% python3 -q
>>> import numpy as np
>>> from numpy import linalg as LA
>>> np.set_printoptions(precision=1, suppress=True, linewidth=120, sign=" ")
>>> def rnd(a):
...     return np.round(a, 1) + 0
... 
>>> data = np.load("test7.npy")
>>> data
array([[ 0,  0, -1, -1, -2, -1,  0, -2],
       [ 0,  0, -2,  1,  0,  1,  0,  2],
       [ 0,  0,  0, -1,  2, -1,  2,  1],
       [ 0,  0,  0,  0,  2, -2, -1,  1],
       [ 0,  0,  0,  0,  0, -2, -1,  2],
       [ 0,  0,  0,  0,  0,  0,  1,  2],
       [ 0,  0,  0,  0,  0,  0,  0,  1],
       [ 0,  0,  0,  0,  0,  0,  0,  0]])
>>> # null space of dimension 2
>>> rnd(data @ LA.pinv(data) @ data)
array([[ 0.,  0., -1., -1., -2., -1.,  0., -2.],
       [ 0.,  0., -2.,  1.,  0.,  1.,  0.,  2.],
       [ 0.,  0.,  0., -1.,  2., -1.,  2.,  1.],
       [ 0.,  0.,  0.,  0.,  2., -2., -1.,  1.],
       [ 0.,  0.,  0.,  0.,  0., -2., -1.,  2.],
       [ 0.,  0.,  0.,  0.,  0.,  0.,  1.,  2.],
       [ 0.,  0.,  0.,  0.,  0.,  0.,  0.,  1.],
       [ 0.,  0.,  0.,  0.,  0.,  0.,  0.,  0.]])
>>> rnd(np.trace(LA.pinv(data) @ data))
np.float64(6.0)
>>> np.allclose(data[:-1].T @ LA.lstsq(data[:-1].T, data[-1])[0], data[-1])
True
>>> np.abs(np.diag(LA.qr(data)[1])) > 1e-9
array([False, False, False, False, False, False, False, False])
>>> rng = np.random.default_rng(251399)
>>> Y = data + rng.integers(-2, 3, (8, 6)) @ rng.integers(-2, 3, (6, 8))
>>> Y
array([[ -4,   3,   4,   9,   6,  -7,   1,   4],
       [  0,   6,   0,  -1,   1,  -1,  -5,   9],
       [  1,   9,  -1,  -1,  -8,   2,   3,   3],
       [ -6,  -3,  -5,   6,   3, -10,   3,  -1],
       [  2,   1,  -1,   0,  -6,   0,   0,  -1],
       [ -7,  -2, -10,  -3,  -2,  -4,   5,   1],
       [  8,  -9,   7,  -1,   5,   7,  -2,  -6],
       [ -1,   7,  -3,  -4,  -6,   1,  -1,   4]])
>>> Y - data
array([[ -4,   3,   5,  10,   8,  -6,   1,   6],
       [  0,   6,   2,  -2,   1,  -2,  -5,   7],
       [  1,   9,  -1,   0, -10,   3,   1,   2],
       [ -6,  -3,  -5,   6,   1,  -8,   4,  -2],
       [  2,   1,  -1,   0,  -6,   2,   1,  -3],
       [ -7,  -2, -10,  -3,  -2,  -4,   4,  -1],
       [  8,  -9,   7,  -1,   5,   7,  -2,  -7],
       [ -1,   7,  -3,  -4,  -6,   1,  -1,   4]])
>>> rnd(LA.svd(Y - data, compute_uv=False))
array([ 24. ,  21.9,  18.5,   9.9,   3.2,   0.2,   0. ,   0. ])
>>> np.abs(Y - data).sum(axis=1)
array([ 43,  25,  27,  35,  16,  33,  46,  27])
>>> LA.matrix_rank(Y - data, tol=1e-8)
np.int64(6)
>>> labels = rng.permutation(8)
>>> labels
array([ 3,  2,  4,  6,  5,  1,  7,  0])
>>> Y = data[labels][:, labels]
>>> Y
array([[ 0,  0,  2, -1, -2,  0,  1,  0],
       [-1,  0,  2,  2, -1,  0,  1,  0],
       [ 0,  0,  0, -1, -2,  0,  2,  0],
       [ 0,  0,  0,  0,  0,  0,  1,  0],
       [ 0,  0,  0,  1,  0,  0,  2,  0],
       [ 1, -2,  0,  0,  1,  0,  2,  0],
       [ 0,  0,  0,  0,  0,  0,  0,  0],
       [-1, -1, -2,  0, -1,  0, -2,  0]])
>>> rnd(LA.det(Y)), rnd(LA.det(data[labels]))
(np.float64(0.0), np.float64(0.0))
>>> rnd(np.sort(np.abs(LA.eigvals(Y))))
array([ 0.,  0.,  0.,  0.,  0.,  0.,  0.,  0.])
>>> np.allclose(Y, data)
False
>>> np.diag(Y)
array([ 0,  0,  0,  0,  0,  0,  0,  0])
>>> vec = np.array([1, -1, -2, -2, -3, -3, 3, -3])
>>> data @ (2 * vec)
array([ 38, -14,   4, -12,  -6,  -6,  -6,   0])
>>> (data @ vec).argmax()
np.int64(0)
>>> np.sign((data @ vec).round(6))
array([ 1, -1,  1, -1, -1, -1, -1,  0])
>>> data @ vec
array([19, -7,  2, -6, -3, -3, -3,  0])
>>> (data * vec).sum(axis=1)
array([19, -7,  2, -6, -3, -3, -3,  0])
>>> LA.norm(data @ vec) <= LA.norm(data, 2) * LA.norm(vec) + 1e-9
np.True_
>>> blk = np.stack([data, -1 * data, data[::-1]])
>>> LA.matrix_rank(blk)
array([ 6,  6,  6])
>>> blk.shape
(3, 8, 8)
>>> m1 = np.load("data.npy")
>>> m1
array([[  5,   5,   5,   5,   5,   5],
       [  5,  10,  10,  10,  10,  10],
       [  5,  10,  15,  15,  15,  15],
       [  5,  10,  15,  20,  20,  20],
       [  5,  10,  15,  20,  25,  25],
       [  5,  10,  15,  20,  25,  30]])
>>> # symmetric
>>> m1.ravel(order="F")
array([  5,   5,   5,   5,   5,   5,   5,  10,  10,  10,  10,  10,   5,  10,  15,  15,  15,  15,   5,  10,  15,  20,
        20,  20,   5,  10,  15,  20,  25,  25,   5,  10,  15,  20,  25,  30])
>>> m1.reshape(-1, 2)
array([[  5,   5],
       [  5,   5],
       [  5,   5],
       [  5,  10],
       [ 10,  10],
       [ 10,  10],
       [  5,  10],
       [ 15,  15],
       [ 15,  15],
       [  5,  10],
       [ 15,  20],
       [ 20,  20],
       [  5,  10],
       [ 15,  20],
       [ 25,  25],
       [  5,  10],
       [ 15,  20],
       [ 25,  30]])
>>> blk = m1.reshape(6, 2, -1)
>>> blk.transpose(1, 0, 2)
array([[[  5,   5,   5],
        [  5,  10,  10],
        [  5,  10,  15],
        [  5,  10,  15],
        [  5,  10,  15],
        [  5,  10,  15]],

       [[  5,   5,   5],
        [ 10,  10,  10],
        [ 15,  15,  15],
        [ 20,  20,  20],
        [ 20,  25,  25],
        [ 20,  25,  30]]])
>>> np.einsum("ihd,ihd->ih", blk, blk)
array([[   75,    75],
       [  225,   300],
       [  350,   675],
       [  350,  1200],
       [  350,  1650],
       [  350,  1925]])
